% python3 -q
>>> import numpy as np
>>> np.set_printoptions(precision=2, suppress=True, linewidth=200)
>>> mat = np.loadtxt("test12.csv", delimiter=",")
>>> mat
array([[2., 2., 1., 2.],
       [5., 3., 2., 3.],
       [0., 0., 0., 0.],
       [3., 3., 1., 3.],
       [2., 2., 1., 2.],
       [0., 0., 0., 0.],
       [0., 0., 0., 0.],
       [3., 3., 1., 3.],
       [3., 3., 1., 3.],
       [2., 0., 1., 0.],
       [5., 5., 2., 5.],
       [0., 0., 0., 0.],
       [0., 0., 0., 0.],
       [0., 0., 0., 0.],
       [0., 0., 0., 0.],
       [3., 3., 1., 3.],
       [2., 2., 1., 2.],
       [0., 0., 0., 0.]])
>>> round(float(np.trace(np.linalg.pinv(mat) @ mat)), 2)
3.0
>>> np.unique(mat.round(6), axis=0).shape
(6, 4)
>>> np.linalg.lstsq(mat[:-1].T, mat[-1])[2]
np.int32(3)
>>> np.round(mat @ np.linalg.pinv(mat) @ mat, 2) + 0
array([[2., 2., 1., 2.],
       [5., 3., 2., 3.],
       [0., 0., 0., 0.],
       [3., 3., 1., 3.],
       [2., 2., 1., 2.],
       [0., 0., 0., 0.],
       [0., 0., 0., 0.],
       [3., 3., 1., 3.],
       [3., 3., 1., 3.],
       [2., 0., 1., 0.],
       [5., 5., 2., 5.],
       [0., 0., 0., 0.],
       [0., 0., 0., 0.],
       [0., 0., 0., 0.],
       [0., 0., 0., 0.],
       [3., 3., 1., 3.],
       [2., 2., 1., 2.],
       [0., 0., 0., 0.]])
>>> rk = np.linalg.matrix_rank(mat)
>>> rk
np.int64(3)
>>> ns = np.linalg.svd(mat)[2][rk:].T
>>> np.round(ns @ ns.T, 2) + 0
array([[ 0. ,  0. ,  0. ,  0. ],
       [ 0. ,  0.5,  0. , -0.5],
       [ 0. ,  0. ,  0. ,  0. ],
       [ 0. , -0.5,  0. ,  0.5]])
>>> [int(np.linalg.matrix_rank(mat[:, :j + 1])) for j in range(4)]
[1, 2, 3, 3]
>>> ns.shape
(4, 1)
>>> np.round(mat @ ns, 2) + 0
array([[0.],
       [0.],
       [0.],
       [0.],
       [0.],
       [0.],
       [0.],
       [0.],
       [0.],
       [0.],
       [0.],
       [0.],
       [0.],
       [0.],
       [0.],
       [0.],
       [0.],
       [0.]])
>>> [int(np.linalg.matrix_rank(np.delete(mat, i, axis=0))) for i in range(18)]
[3, 3, 3, 3, 3, 3, 3, 3, 3, 3, 3, 3, 3, 3, 3, 3, 3, 3]
>>> np.round(ns[:, 0] / ns[np.abs(ns[:, 0]).round(6).argmax(), 0], 2) + 0
array([ 0.,  1.,  0., -1.])
>>> W0 = np.loadtxt("run2.csv", delimiter=",")
>>> W0
array([[0.6 , 0.2 , 0.2 ],
       [0.17, 0.5 , 0.33],
       [0.2 , 0.5 , 0.3 ]])
>>> np.linalg.eigvals(W0)
array([ 1.  ,  0.42, -0.02])
>>> round(float(np.linalg.det(2 * W0)), 2), round(np.linalg.det(W0), 2)
(-0.07, np.float64(-0.01))
>>> np.poly(W0)
array([ 1.  , -1.4 ,  0.39,  0.01])
>>> round(np.linalg.eigvals(W0).sum().real, 2)
np.float64(1.4)
>>> M = np.load("data.npy")
>>> M
array([[ 0,  4, -5, -1],
       [ 0,  0,  2,  5],
       [ 0,  0,  0,  5],
       [ 0,  0,  0,  0]])
>>> ang = np.radians(180)
>>> R = np.eye(4)
>>> R[2, 2] = R[1, 1] = np.cos(ang)
>>> R[2, 1], R[1, 2] = -np.sin(ang), np.sin(ang)
>>> R.round(2) + 0
array([[ 1.,  0.,  0.,  0.],
       [ 0., -1.,  0.,  0.],
       [ 0.,  0., -1.,  0.],
       [ 0.,  0.,  0.,  1.]])
>>> A2 = M @ R.T
>>> round(np.linalg.det(R), 2), np.trace(R)
(np.float64(1.0), np.float64(0.0))
>>> np.linalg.svd(M, compute_uv=False), np.linalg.svd(A2, compute_uv=False)
(array([7.91, 5.72, 0.88, 0.  ]), array([7.91, 5.72, 0.88, 0.  ]))
>>> np.abs(A2 - M).max(axis=0)
array([ 0.,  8., 10.,  0.])
>>> A2.round(2) + 0
array([[ 0., -4.,  5., -1.],
       [ 0.,  0., -2.,  5.],
       [ 0.,  0.,  0.,  5.],
       [ 0.,  0.,  0.,  0.]])
>>> Uu, sv, vt = np.linalg.svd(M)
>>> vecs = vt[:(sv > 1e-8).sum()]
>>> rng = np.random.default_rng(723)
>>> x = M[3] + -1 * M[0] + rng.integers(2) * np.eye(4)[0]
>>> x
array([ 1., -4.,  5.,  1.])
>>> np.round(vecs.T @ vecs, 2) + 0
array([[0., 0., 0., 0.],
       [0., 1., 0., 0.],
       [0., 0., 1., 0.],
       [0., 0., 0., 1.]])
>>> np.diag(vecs.T @ vecs)
array([0., 1., 1., 1.])
>>> np.allclose(vecs.T @ vecs @ x, x)
False
>>> Uu, sv, vt = np.linalg.svd(M)
>>> np.argmax(sv[:-1] / (sv[1:] + 1e-6)) + 1
np.int64(3)
>>> A2 = Uu[:, :3] @ np.diag(sv[:3]) @ vt[:3]
>>> np.linalg.matrix_rank(M, rtol=0.05)
np.int64(3)
>>> round(np.linalg.norm(M - A2) / np.linalg.norm(M), 2)
np.float64(0.0)
>>> C2 = W0.T @ W0
>>> (W0 @ W0.T).shape
(3, 3)
>>> np.allclose(C2, C2.T)
True
>>> round(float(np.trace(C2)), 2), round(float((W0 ** 2).sum()), 2)
(1.21, 1.21)
>>> np.diag(C2)
array([0.43, 0.54, 0.24])
>>> C2
array([[0.43, 0.31, 0.24],
       [0.31, 0.54, 0.35],
       [0.24, 0.35, 0.24]])
>>> m1 = np.loadtxt("sample11.csv", delimiter=",")
>>> m1
array([[  1. , -14. ,  -1.7,  -0.9],
       [  0.2,   0. ,   0.2,  -1.5],
       [  0. ,   0.5,  -0.8,   3. ]])
>>> # column 1 is much longer than the rest
>>> z = rng.permutation(3)
>>> z
array([1, 0, 2])
>>> A2 = W0[z][:, z]
>>> A2
array([[0.5 , 0.17, 0.33],
       [0.2 , 0.6 , 0.2 ],
       [0.5 , 0.2 , 0.3 ]])
>>> np.diag(A2)
array([0.5, 0.6, 0.3])
>>> round(np.trace(A2), 2)
np.float64(1.4)
>>> C2 = m1.T @ m1
>>> np.linalg.svd(m1, compute_uv=False) ** 2
array([201.07,  11.77,   0.08])
>>> np.linalg.matrix_rank(C2)
np.int64(3)
>>> A2 = np.array([[2, 5, 0], [0, -2, 1], [2, -4, 2], [5, 4, 0]])
>>> np.einsum("ij->j", m1)
array([  1.2, -13.5,  -2.3,   0.6])
>>> np.einsum("ik,kj->ij", m1, A2)
array([[ -5.9,  36.2, -17.4],
       [ -6.7,  -5.8,   0.4],
       [ 13.4,  14.2,  -1.1]])
>>> A2 = m1 + rng.integers(-2, 3, (3, 2)) @ rng.integers(-2, 3, (2, 4))
>>> A2
array([[  5. , -12. ,  -5.7,  -0.9],
       [ -3.8,   0. ,   2.2,  -3.5],
       [  0. ,  -0.5,   0.2,   4. ]])
>>> np.abs(A2 - m1).sum(axis=1)
array([10.,  8.,  3.])
>>> A2 - m1
array([[ 4.,  2., -4.,  0.],
       [-4.,  0.,  2., -2.],
       [ 0., -1.,  1.,  1.]])
>>> ang = np.radians(15)
>>> R = np.eye(4)
>>> R[1, 1] = R[0, 0] = np.cos(ang)
>>> R[1, 0], R[0, 1] = -np.sin(ang), np.sin(ang)
>>> R
array([[ 0.97,  0.26,  0.  ,  0.  ],
       [-0.26,  0.97,  0.  ,  0.  ],
       [ 0.  ,  0.  ,  1.  ,  0.  ],
       [ 0.  ,  0.  ,  0.  ,  1.  ]])
>>> A2 = m1 @ R.T
>>> np.linalg.svd(m1, compute_uv=False), np.linalg.svd(A2, compute_uv=False)
(array([14.18,  3.43,  0.28]), array([14.18,  3.43,  0.28]))
>>> np.abs(A2 - m1).max(axis=0)
array([3.66, 0.22, 0.  , 0.  ])
>>> A2
array([[ -2.66, -13.78,  -1.7 ,  -0.9 ],
       [  0.19,  -0.05,   0.2 ,  -1.5 ],
       [  0.13,   0.48,  -0.8 ,   3.  ]])
>>> np.allclose(np.linalg.norm(m1, axis=1), np.linalg.norm(A2, axis=1))
True
>>> data = np.load("x.npy")
>>> data
array([[ 1.82,  4.58,  7.35],
       [ 4.1 ,  5.58,  6.13],
       [ 2.21,  4.91,  7.08],
       [ 6.8 , 15.27,  1.19],
       [ 3.47,  3.67,  7.15],
       [11.21, 16.5 , -0.87],
       [ 4.66, -0.78,  8.56],
       [ 5.94,  9.26,  3.97],
       [-1.42,  0.24, 10.28],
       [12.79,  9.07,  1.63],
       [ 5.62,  9.23,  4.1 ],
       [-2.14,  3.75,  9.09],
       [-4.37, -3.64, 12.92],
       [ 5.44,  5.54,  5.68],
       [ 5.97, 11.81,  2.91],
       [ 9.74, 12.37,  1.35],
       [ 3.16,  8.18,  5.4 ],
       [-3.39, -1.56, 11.72],
       [ 2.58, -0.35,  9.11],
       [ 7.39,  6.51,  4.59]])
>>> np.linalg.norm(data, axis=0)
array([27.01, 36.21, 31.18])
>>> np.round(data[15] @ data[16], 2)
np.float64(139.26)
>>> round(np.linalg.norm(data) ** 2 / np.linalg.norm(data, 2) ** 2, 2)
np.float64(1.45)
>>> round(np.linalg.norm(data, "nuc"), 2)
np.float64(84.53)
>>> np.linalg.norm(data, axis=1).argmax()
np.int64(5)
>>> Uu, sv, vt = np.linalg.svd(mat)
>>> vecs = vt[:(sv > 1e-8).sum()]
>>> x = mat[17] + -3 * mat[3] + rng.integers(2) * np.eye(4)[0]
>>> x
array([-8., -9., -3., -9.])
>>> np.round(np.linalg.norm(x - vecs.T @ vecs @ x), 2)
np.float64(0.0)
>>> np.allclose(vecs.T @ vecs @ x, x)
True
>>> Ac = (data - data.mean(axis=0)) / data.std(axis=0)
>>> Ac.std(axis=0)
array([1., 1., 1.])
>>> np.argwhere(np.abs(Ac) > 2)
array([], shape=(0, 2), dtype=int64)
>>> b = np.linalg.lstsq(np.delete(Ac, 2, axis=1), Ac[:, 2])[0]
>>> b
array([-0.44, -0.62])
>>> np.abs(b).argmax()
np.int64(1)
>>> X = np.array([[5, -2, -2], [-2, 0, 4], [5, 4, 4], [5, 5, 4]])
>>> X[:, 0] = 3 * X[:, 1]
>>> X
array([[-6, -2, -2],
       [ 0,  0,  4],
       [12,  4,  4],
       [15,  5,  4]])
>>> np.round(X @ np.linalg.pinv(X) @ X, 2) + 0
array([[-6., -2., -2.],
       [ 0.,  0.,  4.],
       [12.,  4.,  4.],
       [15.,  5.,  4.]])
>>> np.allclose(X[:-1].T @ np.linalg.lstsq(X[:-1].T, X[-1])[0], X[-1])
True
>>> A2 = np.array([[2, -2], [-3, 3], [1, 0]])
>>> np.vstack([X, A2.T]).shape
(6, 3)
>>> np.einsum("ij->j", X)
array([21,  7, 10])
>>> rk = np.linalg.matrix_rank(X)
>>> rk
np.int64(2)
>>> ns = np.linalg.svd(X)[2][rk:].T
>>> np.round(ns[:, 0] / ns[np.abs(ns[:, 0]).round(6).argmax(), 0], 2) + 0
array([-0.33,  1.  ,  0.  ])
>>> [int(np.linalg.matrix_rank(X[:, :j + 1])) for j in range(3)]
[1, 1, 2]
>>> np.count_nonzero(X)
np.int64(10)
>>> np.diff(X, axis=0)
array([[ 6,  2,  6],
       [12,  4,  0],
       [ 3,  1,  0]])
>>> np.abs(X).max()
np.int64(15)
>>> E = np.load("arr.npy")
>>> E
array([[-2, -1,  0,  1,  2],
       [ 3,  4,  5,  6,  7],
       [ 8,  9, 10, 11, 12]])
>>> # rank 2
>>> rk = np.linalg.matrix_rank(E)
>>> rk
np.int64(2)
>>> ns = np.linalg.svd(E)[2][rk:].T
>>> np.allclose(E @ ns, 0)
True
>>> np.round(E @ ns, 2) + 0
array([[0., 0., 0.],
       [0., 0., 0.],
       [0., 0., 0.]])
>>> np.round(ns @ ns.T, 2) + 0
array([[ 0.4, -0.4, -0.2,  0. ,  0.2],
       [-0.4,  0.7, -0.2, -0.1,  0. ],
       [-0.2, -0.2,  0.8, -0.2, -0.2],
       [ 0. , -0.1, -0.2,  0.7, -0.4],
       [ 0.2,  0. , -0.2, -0.4,  0.4]])
>>> [int(np.linalg.matrix_rank(E[:i])) for i in range(1, len(E) + 1)]
[1, 2, 2]
>>> Uu, sv, vt = np.linalg.svd(E)
>>> vecs = vt[:(sv > 1e-8).sum()]
>>> x = E[1] + -1 * E[0] + rng.integers(2) * np.eye(5)[3]
>>> x
array([5., 5., 5., 6., 5.])
>>> np.linalg.matrix_rank(np.vstack([E, x]))
np.int64(3)
>>> np.allclose(vecs.T @ vecs @ x, x)
False
>>> round(float(np.linalg.norm(x - vecs.T @ vecs @ x)), 2)
0.84
>>> np.round(vecs.T @ vecs, 2) + 0
array([[ 0.6,  0.4,  0.2,  0. , -0.2],
       [ 0.4,  0.3,  0.2,  0.1,  0. ],
       [ 0.2,  0.2,  0.2,  0.2,  0.2],
       [ 0. ,  0.1,  0.2,  0.3,  0.4],
       [-0.2,  0. ,  0.2,  0.4,  0.6]])
>>> A2 = np.array([[1, 2], [2, 0], [1, 1], [1, 0], [2, 2]])
>>> np.einsum("ik,kj->ji", E, A2)
array([[ 1, 36, 71],
       [ 0, 25, 50]])
>>> np.einsum("ik,kj->ij", E, A2)
array([[ 1,  0],
       [36, 25],
       [71, 50]])
>>> np.allclose(E[:-1].T @ np.linalg.lstsq(E[:-1].T, E[-1])[0], E[-1])
True
>>> round(float(np.trace(np.linalg.pinv(E) @ E)), 2)
2.0
>>> np.linalg.lstsq(E[:-1].T, E[-1])[2]
np.int32(2)
>>> np.linalg.matrix_rank(E, rtol=0.1)
np.int64(2)
>>> np.linalg.cond(E) > 100
np.True_
>>> np.round(np.linalg.norm(E, 2) / np.linalg.norm(E), 2)
np.float64(0.99)
>>> J = np.load("case17.npy")
>>> J
array([[ 4,  6,  0],
       [29, 25, 27],
       [42, 28, 29],
       [19, 11,  5],
       [42, 28, 29],
       [ 8, 10,  6],
       [29, 25, 27],
       [27, 19, 17],
       [41, 25, 24],
       [34, 24, 24],
       [38, 24, 23],
       [37, 25, 25],
       [29, 21, 20],
       [34, 20, 17],
       [22, 20, 20],
       [18, 20, 21],
       [28, 26, 29],
       [15, 11,  6],
       [21, 21, 22],
       [20, 14, 10],
       [14, 12,  8],
       [15, 15, 13],
       [37, 21, 18],
       [44, 30, 32]])
>>> proj = J @ np.linalg.solve(J.T @ J, J.T)
>>> np.diag(proj)
array([0.24, 0.12, 0.12, 0.19, 0.12, 0.16, 0.12, 0.05, 0.14, 0.06, 0.1 , 0.08, 0.04, 0.13, 0.08, 0.18, 0.19, 0.13, 0.14, 0.09, 0.11, 0.1 , 0.17, 0.15])
>>> proj @ J[:, 1]
array([ 6., 25., 28., 11., 28., 10., 25., 19., 25., 24., 24., 25., 21., 20., 20., 20., 26., 11., 21., 14., 12., 15., 21., 30.])
>>> Ac = (J - J.mean(axis=0)) / J.std(axis=0)
>>> np.argwhere(np.abs(Ac) > 2)
array([[0, 0],
       [0, 1],
       [0, 2]])
>>> b = np.linalg.lstsq(np.delete(Ac, 1, axis=1), Ac[:, 1])[0]
>>> np.abs(b).argmax()
np.int64(1)
>>> b
array([0.25, 0.79])
